$ python3 -q
>>> import numpy as np
>>> np.set_printoptions(suppress=True, linewidth=200)
>>> arr = np.loadtxt("m.csv", delimiter=",")
>>> print(arr)
[[  5.379 -12.391 -14.105   7.05 ]
 [  0.564  -1.758  -2.047   0.887]
 [  0.004  -0.421  -0.564   0.153]
 [  3.906  -8.942 -10.209   5.107]
 [ -3.138   7.188   8.31   -4.015]
 [ -3.74    8.785  10.18   -4.892]
 [ -1.397   3.2     3.508  -1.744]
 [ -2.079   4.694   5.362  -2.658]
 [  1.193  -3.186  -3.31    1.547]
 [ -0.632   1.674   1.849  -1.236]
 [  7.802 -18.69  -21.184  10.623]
 [ -0.393   0.668   0.779  -0.502]
 [  7.762 -18.131 -20.667  10.439]
 [  3.193  -7.373  -8.392   4.27 ]
 [  4.73  -11.103 -12.688   6.215]
 [  0.113  -0.097   0.026   0.081]
 [ -0.976   2.114   2.434  -1.26 ]
 [  0.655  -1.586  -1.859   0.913]
 [ -0.925   2.345   2.494  -1.123]
 [  7.405 -17.146 -19.45    9.636]
 [  2.849  -6.608  -7.35    3.881]
 [  1.843  -4.244  -4.523   2.371]
 [  1.726  -3.824  -4.283   2.324]
 [ -3.154   7.364   8.307  -4.021]
 [ -5.091  11.726  13.352  -6.686]
 [  0.298  -1.05   -1.211   0.691]
 [  0.77   -1.152  -1.461   0.892]]
>>> C2 = np.cov(arr, rowvar=False)
>>> print(np.argsort(-arr.std(axis=0).round(6), kind="stable"))
[2 1 3 0]
>>> print(np.median(arr, axis=0))
[ 0.564 -1.152 -1.461  0.887]
>>> print(round(float(np.corrcoef(arr[:, 1], arr[:, 2])[0, 1]), 3))
1.0
>>> arr.reshape(27, 5)
Traceback (most recent call last):
  File "<python-input-8>", line 1, in <module>
    arr.reshape(27, 5)
    ~~~~~~~~~~~^^^^^^^
ValueError: cannot reshape array of size 108 into shape (27,5)
>>> print(arr.reshape(-1, 2))
[[  5.379 -12.391]
 [-14.105   7.05 ]
 [  0.564  -1.758]
 [ -2.047   0.887]
 [  0.004  -0.421]
 [ -0.564   0.153]
 [  3.906  -8.942]
 [-10.209   5.107]
 [ -3.138   7.188]
 [  8.31   -4.015]
 [ -3.74    8.785]
 [ 10.18   -4.892]
 [ -1.397   3.2  ]
 [  3.508  -1.744]
 [ -2.079   4.694]
 [  5.362  -2.658]
 [  1.193  -3.186]
 [ -3.31    1.547]
 [ -0.632   1.674]
 [  1.849  -1.236]
 [  7.802 -18.69 ]
 [-21.184  10.623]
 [ -0.393   0.668]
 [  0.779  -0.502]
 [  7.762 -18.131]
 [-20.667  10.439]
 [  3.193  -7.373]
 [ -8.392   4.27 ]
 [  4.73  -11.103]
 [-12.688   6.215]
 [  0.113  -0.097]
 [  0.026   0.081]
 [ -0.976   2.114]
 [  2.434  -1.26 ]
 [  0.655  -1.586]
 [ -1.859   0.913]
 [ -0.925   2.345]
 [  2.494  -1.123]
 [  7.405 -17.146]
 [-19.45    9.636]
 [  2.849  -6.608]
 [ -7.35    3.881]
 [  1.843  -4.244]
 [ -4.523   2.371]
 [  1.726  -3.824]
 [ -4.283   2.324]
 [ -3.154   7.364]
 [  8.307  -4.021]
 [ -5.091  11.726]
 [ 13.352  -6.686]
 [  0.298  -1.05 ]
 [ -1.211   0.691]
 [  0.77   -1.152]
 [ -1.461   0.892]]
>>> blk = arr.reshape(27, 2, -1)
>>> print(blk.transpose(1, 0, 2))
[[[  5.379 -12.391]
  [  0.564  -1.758]
  [  0.004  -0.421]
  [  3.906  -8.942]
  [ -3.138   7.188]
  [ -3.74    8.785]
  [ -1.397   3.2  ]
  [ -2.079   4.694]
  [  1.193  -3.186]
  [ -0.632   1.674]
  [  7.802 -18.69 ]
  [ -0.393   0.668]
  [  7.762 -18.131]
  [  3.193  -7.373]
  [  4.73  -11.103]
  [  0.113  -0.097]
  [ -0.976   2.114]
  [  0.655  -1.586]
  [ -0.925   2.345]
  [  7.405 -17.146]
  [  2.849  -6.608]
  [  1.843  -4.244]
  [  1.726  -3.824]
  [ -3.154   7.364]
  [ -5.091  11.726]
  [  0.298  -1.05 ]
  [  0.77   -1.152]]

 [[-14.105   7.05 ]
  [ -2.047   0.887]
  [ -0.564   0.153]
  [-10.209   5.107]
  [  8.31   -4.015]
  [ 10.18   -4.892]
  [  3.508  -1.744]
  [  5.362  -2.658]
  [ -3.31    1.547]
  [  1.849  -1.236]
  [-21.184  10.623]
  [  0.779  -0.502]
  [-20.667  10.439]
  [ -8.392   4.27 ]
  [-12.688   6.215]
  [  0.026   0.081]
  [  2.434  -1.26 ]
  [ -1.859   0.913]
  [  2.494  -1.123]
  [-19.45    9.636]
  [ -7.35    3.881]
  [ -4.523   2.371]
  [ -4.283   2.324]
  [  8.307  -4.021]
  [ 13.352  -6.686]
  [ -1.211   0.691]
  [ -1.461   0.892]]]
>>> print(np.einsum("ihd,jhd->hij", blk, blk).shape)
(2, 27, 27)
>>> print(blk[:, 0])
[[  5.379 -12.391]
 [  0.564  -1.758]
 [  0.004  -0.421]
 [  3.906  -8.942]
 [ -3.138   7.188]
 [ -3.74    8.785]
 [ -1.397   3.2  ]
 [ -2.079   4.694]
 [  1.193  -3.186]
 [ -0.632   1.674]
 [  7.802 -18.69 ]
 [ -0.393   0.668]
 [  7.762 -18.131]
 [  3.193  -7.373]
 [  4.73  -11.103]
 [  0.113  -0.097]
 [ -0.976   2.114]
 [  0.655  -1.586]
 [ -0.925   2.345]
 [  7.405 -17.146]
 [  2.849  -6.608]
 [  1.843  -4.244]
 [  1.726  -3.824]
 [ -3.154   7.364]
 [ -5.091  11.726]
 [  0.298  -1.05 ]
 [  0.77   -1.152]]
